$ python3 -q
>>> import numpy as np
>>> import numpy.linalg as la
>>> np.set_printoptions(suppress=True, linewidth=120)
>>> W0 = np.load("m.npy")
>>> print(W0)
[[1 0 0 0 0]
 [0 0 0 0 1]
 [0 0 0 1 0]
 [0 0 1 0 0]
 [0 1 0 0 0]]
>>> np.flatnonzero(la.matrix_power((W0 != 0) + (W0.T != 0) + np.eye(5), 5)[1])
array([1, 4])
>>> W0 @ W0
array([[1, 0, 0, 0, 0],
       [0, 1, 0, 0, 0],
       [0, 0, 1, 0, 0],
       [0, 0, 0, 1, 0],
       [0, 0, 0, 0, 1]])
>>> round(la.det(W0), 4)
np.float64(1.0)
>>> w, evecs = la.eig(W0)
>>> np.prod(w)
np.float64(1.0)
>>> print(np.round(np.sort(la.eigvals(W0.T)), 4))
[-1. -1.  1.  1.  1.]
>>> print(np.round(np.sort(la.eigvals(W0 @ W0)), 4))
[1. 1. 1. 1. 1.]
>>> u = np.array([2, 0, 1])
>>> print(np.array([np.convolve(row, u, "same") for row in W0]))
[[0 1 0 0 0]
 [0 0 0 2 0]
 [0 0 2 0 1]
 [0 2 0 1 0]
 [2 0 1 0 0]]
>>> np.polyval(u, W0[3])
array([1, 1, 3, 1, 1])
>>> np.correlate(W0[3], W0[1], "full")
array([0, 0, 1, 0, 0, 0, 0, 0, 0])
>>> W0[:, 2] @ W0[:, 4]
np.int64(0)
>>> F = np.abs(np.array([[2, 1, 2, 0, 1, 0, 0, 0, 1, 2, 1, 2, 0],
...     [0, 2, 0, 1, 1, 1, 0, 0, 1, 2, 1, 1, 2],
...     [0, 1, 2, 1, 0, 1, 1, 1, 2, 2, 1, 2, 0],
...     [2, 2, 1, 1, 2, 1, 1, 1, 1, 1, 1, 0, 2],
...     [2, 0, 0, 0, 1, 0, 1, 1, 1, 1, 1, 0, 2],
...     [1, 0, 0, 0, 0, 2, 2, 0, 2, 0, 0, 1, 0],
...     [2, 1, 0, 0, 1, 1, 2, 2, 0, 2, 2, 2, 2],
...     [0, 0, 2, 1, 1, 1, 2, 2, 0, 0, 2, 1, 0],
...     [1, 0, 2, 1, 2, 0, 2, 2, 0, 0, 2, 0, 2],
...     [0, 0, 0, 2, 2, 2, 1, 2, 2, 0, 0, 0, 1],
...     [2, 1, 0, 1, 1, 1, 1, 0, 0, 0, 2, 0, 0],
...     [2, 0, 0, 2, 1, 1, 0, 1, 1, 1, 0, 1, 0],
...     [1, 1, 1, 1, 2, 0, 0, 1, 2, 2, 1, 1, 1]])) + np.eye(13)
>>> F = F / F.sum(axis=1, keepdims=True)
>>> F.round(4)
array([[0.2308, 0.0769, 0.1538, 0.    , 0.0769, 0.    , 0.    , 0.    , 0.0769, 0.1538, 0.0769, 0.1538, 0.    ],
       [0.    , 0.2308, 0.    , 0.0769, 0.0769, 0.0769, 0.    , 0.    , 0.0769, 0.1538, 0.0769, 0.0769, 0.1538],
       [0.    , 0.0667, 0.2   , 0.0667, 0.    , 0.0667, 0.0667, 0.0667, 0.1333, 0.1333, 0.0667, 0.1333, 0.    ],
       [0.1176, 0.1176, 0.0588, 0.1176, 0.1176, 0.0588, 0.0588, 0.0588, 0.0588, 0.0588, 0.0588, 0.    , 0.1176],
       [0.1818, 0.    , 0.    , 0.    , 0.1818, 0.    , 0.0909, 0.0909, 0.0909, 0.0909, 0.0909, 0.    , 0.1818],
       [0.1111, 0.    , 0.    , 0.    , 0.    , 0.3333, 0.2222, 0.    , 0.2222, 0.    , 0.    , 0.1111, 0.    ],
       [0.1111, 0.0556, 0.    , 0.    , 0.0556, 0.0556, 0.1667, 0.1111, 0.    , 0.1111, 0.1111, 0.1111, 0.1111],
       [0.    , 0.    , 0.1538, 0.0769, 0.0769, 0.0769, 0.1538, 0.2308, 0.    , 0.    , 0.1538, 0.0769, 0.    ],
       [0.0667, 0.    , 0.1333, 0.0667, 0.1333, 0.    , 0.1333, 0.1333, 0.0667, 0.    , 0.1333, 0.    , 0.1333],
       [0.    , 0.    , 0.    , 0.1538, 0.1538, 0.1538, 0.0769, 0.1538, 0.1538, 0.0769, 0.    , 0.    , 0.0769],
       [0.2   , 0.1   , 0.    , 0.1   , 0.1   , 0.1   , 0.1   , 0.    , 0.    , 0.    , 0.3   , 0.    , 0.    ],
       [0.1818, 0.    , 0.    , 0.1818, 0.0909, 0.0909, 0.    , 0.0909, 0.0909, 0.0909, 0.    , 0.1818, 0.    ],
       [0.0667, 0.0667, 0.0667, 0.0667, 0.1333, 0.    , 0.    , 0.0667, 0.1333, 0.1333, 0.0667, 0.0667, 0.1333]])
>>> M2 = F / la.norm(F, axis=1, keepdims=True)
>>> G = M2 @ M2.T
>>> (G - 2 * np.eye(13)).round(6).argmax(axis=1)
array([12, 12,  0, 12, 12,  9,  4,  8,  7,  3,  3,  0,  3])
>>> G[5].round(4)
array([0.3212, 0.287 , 0.4857, 0.3974, 0.3338, 1.    , 0.4971, 0.3671, 0.3091, 0.574 , 0.3785, 0.5008, 0.287 ])
